In [1]: import numpy as np

In [2]: import numpy.linalg as la

In [3]: np.set_printoptions(precision=1, suppress=True, linewidth=200)

In [4]: A = np.load("mat.npy")

In [5]: A
Out[5]: 
array([[ 2.,  1.,  2.],
       [ 0.,  3.,  2.],
       [ 0., -4., -3.]])

In [6]: Y = la.inv(A)

In [7]: A @ Y
Out[7]: 
array([[1., 0., 0.],
       [0., 1., 0.],
       [0., 0., 1.]])

In [8]: round(la.det(A) * la.det(Y), 1)
Out[8]: np.float64(1.0)

In [9]: np.round(la.slogdet(A)[0], 1)
Out[9]: np.float64(-1.0)

In [10]: (np.abs(Y) > 1e-9).astype(int)
Out[10]: 
array([[1, 1, 1],
       [0, 1, 1],
       [0, 1, 1]])

In [11]: np.allclose(Y, A.T)
Out[11]: False

In [12]: hat = np.triu(np.array([[0, 0, 3], [2, 2, 2], [0, 2, 3]]), 1) + np.eye(3)

In [13]: Y = hat @ A @ la.inv(hat)

In [14]: la.matrix_rank(Y)
Out[14]: np.int64(3)

In [15]: X = np.load("case17.npy")

In [16]: X
Out[16]: 
array([[-0.9, -2.1],
       [ 0.8,  0.8]])

In [17]: q = X.astype(float).copy()

In [18]: for j in range(2):
    ...:     q[:, j] -= q[:, :j] @ (q[:, :j].T @ q[:, j])
    ...:     q[:, j] /= la.norm(q[:, j])
    ...: 

In [19]: q
Out[19]: 
array([[-0.7, -0.7],
       [ 0.7, -0.7]])

In [20]: np.round(q.T @ X, 1) + 0
Out[20]: 
array([[1.2, 2.1],
       [0. , 0.8]])

In [21]: np.round(q.T @ q, 1) + 0
Out[21]: 
array([[1., 0.],
       [0., 1.]])

In [22]: x0 = np.array([1, -2])

In [23]: la.inv(q)
Out[23]: 
array([[-0.7,  0.7],
       [-0.7, -0.7]])

In [24]: q.T @ (q @ x0)
Out[24]: array([ 1., -2.])

In [25]: 2 - la.matrix_rank(q - np.eye(2), tol=1e-8)
Out[25]: np.int64(0)

In [26]: [p for p in range(1, 25) if np.allclose(la.matrix_power(q, p), np.eye(2))]
Out[26]: []

In [27]: round(la.norm(x0), 1), round(float(la.norm(q @ x0)), 1)
Out[27]: (np.float64(2.2), 2.2)

In [28]: f, g = X[1], X[0]

In [29]: round(float(f @ f), 1)
Out[29]: 1.3

In [30]: pr = (f @ g) / (f @ f) * f

In [31]: round(float(la.norm(f + g) ** 2 + la.norm(f - g) ** 2), 1)
Out[31]: 13.0

In [32]: round((g - pr) @ f, 1)
Out[32]: np.float64(-0.0)

In [33]: pr
Out[33]: array([-1.5, -1.5])

In [34]: round(float(np.einsum("ij,ji->", X, X)), 1)
Out[34]: -1.9

In [35]: np.kron(np.eye(2, dtype=int), X)
Out[35]: 
array([[-0.9, -2.1, -0. , -0. ],
       [ 0.8,  0.8,  0. ,  0. ],
       [-0. , -0. , -0.9, -2.1],
       [ 0. ,  0. ,  0.8,  0.8]])

In [36]: np.poly(X)
Out[36]: array([1. , 0.1, 1. ])

In [37]: np.round(la.det(2 * X), 1), round(float(la.det(X)), 1)
Out[37]: (np.float64(3.8), 1.0)

In [38]: np.round(la.det(X[::-1]), 1)
Out[38]: np.float64(-1.0)

In [39]: round(np.einsum("ii->", X), 1)
Out[39]: np.float64(-0.1)

In [40]: round(la.eigvals(X).sum().real, 1)
Out[40]: np.float64(-0.1)

In [41]: rng = np.random.default_rng(5048)

In [42]: K = np.array([[3, 0, 7], [1, 3, 6], [1, 7, 6], [3, 2, 1]]) * (rng.random((4, 3)) < 0.3)

In [43]: K
Out[43]: 
array([[3, 0, 0],
       [0, 3, 0],
       [0, 0, 6],
       [0, 2, 0]])

In [44]: Uu, sig, Vh = la.svd(K, full_matrices=False)

In [45]: (sig > 1e-8).sum()
Out[45]: np.int64(3)

In [46]: np.abs(Vh[0])
Out[46]: array([0., 0., 1.])

In [47]: round(np.sqrt((sig ** 2).sum()), 1), round(la.norm(K), 1)
Out[47]: (np.float64(7.6), np.float64(7.6))

In [48]: np.cumsum(sig ** 2) / np.sum(sig ** 2)
Out[48]: array([0.6, 0.8, 1. ])

In [49]: Uu.shape, sig.shape, Vh.shape
Out[49]: ((4, 3), (3,), (3, 3))

In [50]: np.allclose(Uu * sig @ Vh, K)
Out[50]: True

In [51]: np.abs(Uu[:, 0]).round(6).argmax()
Out[51]: np.int64(2)

In [52]: Vh @ Vh.T
Out[52]: 
array([[1., 0., 0.],
       [0., 1., 0.],
       [0., 0., 1.]])

In [53]: feats = 0.7 ** np.abs(np.subtract.outer(np.arange(2), np.arange(2)))

In [54]: feats
Out[54]: 
array([[1. , 0.7],
       [0.7, 1. ]])

In [55]: x0 = np.ones(2)

In [56]: for _ in range(7):
    ...:     x0 = feats @ x0
    ...:     x0 /= la.norm(x0)
    ...:     print(round(x0 @ feats @ x0, 1))
    ...: 
1.7
1.7
1.7
1.7
1.7
1.7
1.7

In [57]: x0
Out[57]: array([0.7, 0.7])

In [58]: round(float(la.eigvalsh(feats)[-1]), 1)
Out[58]: 1.7

In [59]: idx = rng.integers(0, 2, 4)

In [60]: data = np.array([[8, 4, -6, -5], [3, -1, -7, -9], [8, 0, 8, -3], [6, 3, -8, -7]]) * (idx[:, None] == idx)

In [61]: data
Out[61]: 
array([[ 8,  4,  0,  0],
       [ 3, -1,  0,  0],
       [ 0,  0,  8, -3],
       [ 0,  0, -8, -7]])

In [62]: def softmax(z):
    ...:     e = np.exp(z - z.max(axis=-1, keepdims=True))
    ...:     return e / e.sum(axis=-1, keepdims=True)
    ...: 

In [63]: softmax(data).sum(axis=1)
Out[63]: array([1., 1., 1., 1.])

In [64]: np.round(softmax(data[1] + 5), 1) + 0
Out[64]: array([0.9, 0. , 0. , 0. ])

In [65]: np.round(softmax(10 * data[1]), 1) + 0
Out[65]: array([1., 0., 0., 0.])

In [66]: scores = data @ data.T / np.sqrt(4)

In [67]: np.round(softmax(scores + np.triu(np.full(scores.shape, -np.inf), 1)), 1) + 0
Out[67]: 
array([[1., 0., 0., 0.],
       [1., 0., 0., 0.],
       [0., 0., 1., 0.],
       [0., 0., 0., 1.]])

In [68]: ev, V = la.eig(data)

In [69]: np.sort(la.eigvals(la.inv(data)))
Out[69]: array([-0.5, -0.1,  0.1,  0.1])

In [70]: np.round(data @ V[:, 0] - ev[0] * V[:, 0], 1) + 0
Out[70]: array([0., 0., 0., 0.])

In [71]: round(float(np.prod(ev)), 1)
Out[71]: 1600.0

In [72]: ev
Out[72]: array([ 9.2, -2.2,  9.5, -8.5])

In [73]: np.sort(la.eigvals(data.T))
Out[73]: array([-8.5, -2.2,  9.2,  9.5])

In [74]: M = np.loadtxt("a.csv", delimiter=",")

In [75]: M
Out[75]: 
array([[1., 0.],
       [0., 1.]])

In [76]: x0 = np.ones(2)

In [77]: for _ in range(4):
    ...:     x0 = M @ x0
    ...:     x0 /= la.norm(x0)
    ...:     print(round(x0 @ M @ x0, 1))
    ...: 
1.0
1.0
1.0
1.0

In [78]: round(la.eigvalsh(M)[-1], 1)
Out[78]: np.float64(1.0)

In [79]: x0
Out[79]: array([0.7, 0.7])

In [80]: mat = np.load("run15.npy")

In [81]: mat
Out[81]: 
array([[-1.5, -3.4,  3.3],
       [-0.5,  5. ,  0.5],
       [-0.2,  5. , -0.1],
       [-2.2, -0.3,  4.5],
       [-2. , -1.8,  4.2],
       [ 1.5,  3.4, -3.3],
       [-2.2,  0.1,  4.5],
       [-2. , -1.9,  4.2],
       [-2.2,  0.4,  4.5],
       [ 2.2,  0.2, -4.5],
       [-2.1,  1.6,  4.2],
       [ 1.7,  2.9, -3.7],
       [-1.7,  3.5,  3.2],
       [ 1.9,  2.2, -4.1],
       [-2.2, -0.4,  4.5],
       [ 2.2,  0.1, -4.5],
       [ 0.1,  5. , -0.6],
       [-0.3,  5. ,  0.2],
       [-0.8,  4.8,  1.2],
       [ 2. , -2.6, -3.8],
       [ 0.5, -4.9, -0.6],
       [-2.1, -0.8,  4.4],
       [ 0.5, -4.9, -0.6]])

In [82]: r = la.matrix_rank(mat)

In [83]: r
Out[83]: np.int64(2)

In [84]: ns = la.svd(mat)[2][r:].T

In [85]: np.allclose(mat @ ns, 0)
Out[85]: True

In [86]: [int(la.matrix_rank(mat[:, :j + 1])) for j in range(3)]
Out[86]: [1, 2, 2]

In [87]: np.round(ns @ ns.T, 1) + 0
Out[87]: 
array([[0.8, 0. , 0.4],
       [0. , 0. , 0. ],
       [0.4, 0. , 0.2]])

In [88]: [int(la.matrix_rank(mat[:i])) for i in range(1, len(mat) + 1)]
Out[88]: [1, 2, 2, 2, 2, 2, 2, 2, 2, 2, 2, 2, 2, 2, 2, 2, 2, 2, 2, 2, 2, 2, 2]

In [89]: np.abs(np.diag(la.qr(mat)[1])) > 1e-9
Out[89]: array([ True,  True, False])

In [90]: round(float(np.trace(la.pinv(mat) @ mat)), 1)
Out[90]: 2.0

In [91]: W0 = np.loadtxt("data.csv", delimiter=",")

In [92]: W0
Out[92]: 
array([[-2.,  0.,  0.,  0.],
       [ 3.,  0.,  0.,  0.],
       [ 1., -2.,  0.,  0.],
       [ 0.,  0., -5., -2.]])

In [93]: hat = np.triu(np.array([[-2, 3, -1, -2], [2, -1, 3, 0], [-3, 2, -2, 1], [3, -2, 1, 1]]), 1) + np.eye(4)

In [94]: Y = hat @ W0 @ la.inv(hat)

In [95]: hat @ W0 - W0 @ hat
Out[95]: 
array([[  8.,   8.,   8.,   0.],
       [  3., -15.,   3.,   6.],
       [  0.,  -3.,   2.,   0.],
       [  0.,   0.,   0.,   5.]])

In [96]: round(float(la.det(Y)), 1)
Out[96]: 0.0

In [97]: np.unique(W0.round(6), axis=0).shape
Out[97]: (4, 4)

In [98]: try:
    ...:     la.inv(W0)
    ...: except la.LinAlgError as e:
    ...:     print(repr(e))
    ...: 
LinAlgError('Singular matrix')

In [99]: np.allclose(W0[:-1].T @ la.lstsq(W0[:-1].T, W0[-1])[0], W0[-1])
Out[99]: False

In [100]: Y = W0 / np.sqrt((W0 ** 2).mean(axis=1, keepdims=True))

In [101]: W0 - W0.mean(axis=1, keepdims=True)
Out[101]: 
array([[-1.5,  0.5,  0.5,  0.5],
       [ 2.2, -0.8, -0.8, -0.8],
       [ 1.2, -1.8,  0.2,  0.2],
       [ 1.8,  1.8, -3.2, -0.2]])

In [102]: Y[3]
Out[102]: array([ 0. ,  0. , -1.9, -0.7])

In [103]: la.matrix_rank(Y) == la.matrix_rank(W0)
Out[103]: np.True_

In [104]: f, g = A[2], A[0]

In [105]: f @ f
Out[105]: np.float64(25.0)

In [106]: f @ g
Out[106]: np.float64(-10.0)

In [107]: pr = (f @ g) / (f @ f) * f

In [108]: g - pr
Out[108]: array([ 2. , -0.6,  0.8])

In [109]: np.outer(f, g)
Out[109]: 
array([[ 0.,  0.,  0.],
       [-8., -4., -8.],
       [-6., -3., -6.]])

In [110]: round(la.norm(f + g) ** 2 + la.norm(f - g) ** 2, 1)
Out[110]: np.float64(68.0)

In [111]: pr
Out[111]: array([-0. ,  1.6,  1.2])

In [112]: round((g - pr) @ f, 1)
Out[112]: np.float64(0.0)
